% python3 -q
>>> import numpy as np
>>> np.set_printoptions(suppress=True, linewidth=120)
>>> arr = np.load("m.npy")
>>> print(arr)
[[ 1  1 -1 -1  1  1 -1 -1]
 [ 1  1  1  1  1  1  1  1]
 [ 1 -1 -1  1  1 -1 -1  1]
 [ 1  1 -1 -1 -1 -1  1  1]]
>>> B = arr / np.sqrt((arr ** 2).mean(axis=1, keepdims=True))
>>> print(np.linalg.matrix_rank(B) == np.linalg.matrix_rank(arr))
True
>>> print(B[2])
[ 1. -1. -1.  1.  1. -1. -1.  1.]
>>> print(np.linalg.norm(arr, axis=1).argmax())
0
>>> print(round(float(np.linalg.norm(arr) ** 2 / np.linalg.norm(arr, 2) ** 2), 3))
4.0
>>> print(np.round(np.linalg.norm(arr, 2), 3))
2.828
>>> print(arr[1] @ arr[0])
0
>>> print(np.round(np.linalg.norm(arr, axis=0), 3))
[2. 2. 2. 2. 2. 2. 2. 2.]
>>> X = np.loadtxt("block7.csv", delimiter=",")
>>> print(X)
[[-0.05  -2.394  0.941  1.085  0.13  -2.978  1.027  1.141 -1.074  1.08 ]
 [ 0.013 -0.148  0.096  0.111 -0.01  -0.15   0.063  0.268 -0.068  0.068]
 [ 0.068  0.816 -0.476 -0.384  0.16   1.525 -0.34  -0.43   0.446 -0.463]
 [ 0.097 -0.663  0.163  0.375  0.032 -0.731  0.402  0.199 -0.203  0.167]
 [-0.101 -1.737  0.803  0.918 -0.047 -2.82   0.907  0.834 -0.872  1.045]
 [-0.013  2.175 -0.896 -0.857  0.028  2.991 -1.166 -0.929  0.909 -0.877]
 [ 0.007  1.412 -0.77  -0.713  0.033  2.239 -0.661 -0.603  0.753 -0.655]
 [ 0.049  1.744 -0.882 -0.971  0.007  2.663 -0.918 -0.808  0.944 -1.124]
 [ 0.067  2.169 -0.996 -1.063  0.179  3.165 -1.036 -0.917  1.05  -0.958]
 [ 0.125 -3.871  1.944  2.023 -0.086 -5.722  1.995  2.02  -1.995  1.998]
 [-0.089 -3.447  1.614  1.592 -0.01  -4.849  1.779  1.662 -1.675  1.449]
 [-0.052 -2.301  1.311  1.245  0.025 -3.5    1.189  1.186 -1.134  1.19 ]
 [-0.024  1.422 -0.64  -0.572  0.034  1.802 -0.7   -0.812  0.718 -0.692]
 [-0.13   1.011 -0.708 -0.497  0.013  1.793 -0.479 -0.507  0.576 -0.574]
 [-0.054  1.1   -0.471 -0.508 -0.216  1.791 -0.596 -0.486  0.653 -0.553]
 [-0.182 -2.51   1.312  1.362 -0.094 -3.576  1.109  1.367 -1.223  1.312]
 [ 0.158 -2.579  1.017  1.144 -0.138 -3.466  1.19   1.191 -1.063  1.282]
 [-0.032 -3.1    1.491  1.576  0.18  -4.695  1.465  1.589 -1.624  1.537]
 [-0.006  2.625 -1.36  -1.058  0.031  3.638 -1.237 -1.435  1.383 -1.292]]
>>> Uu, s, vt = np.linalg.svd(X, full_matrices=False)
>>> print(Uu.shape, s.shape, vt.shape)
(19, 10) (10,) (10, 10)
>>> print(np.abs(Uu[:, 0]).round(6).argmax())
9
>>> print((s > 1e-8).sum())
10
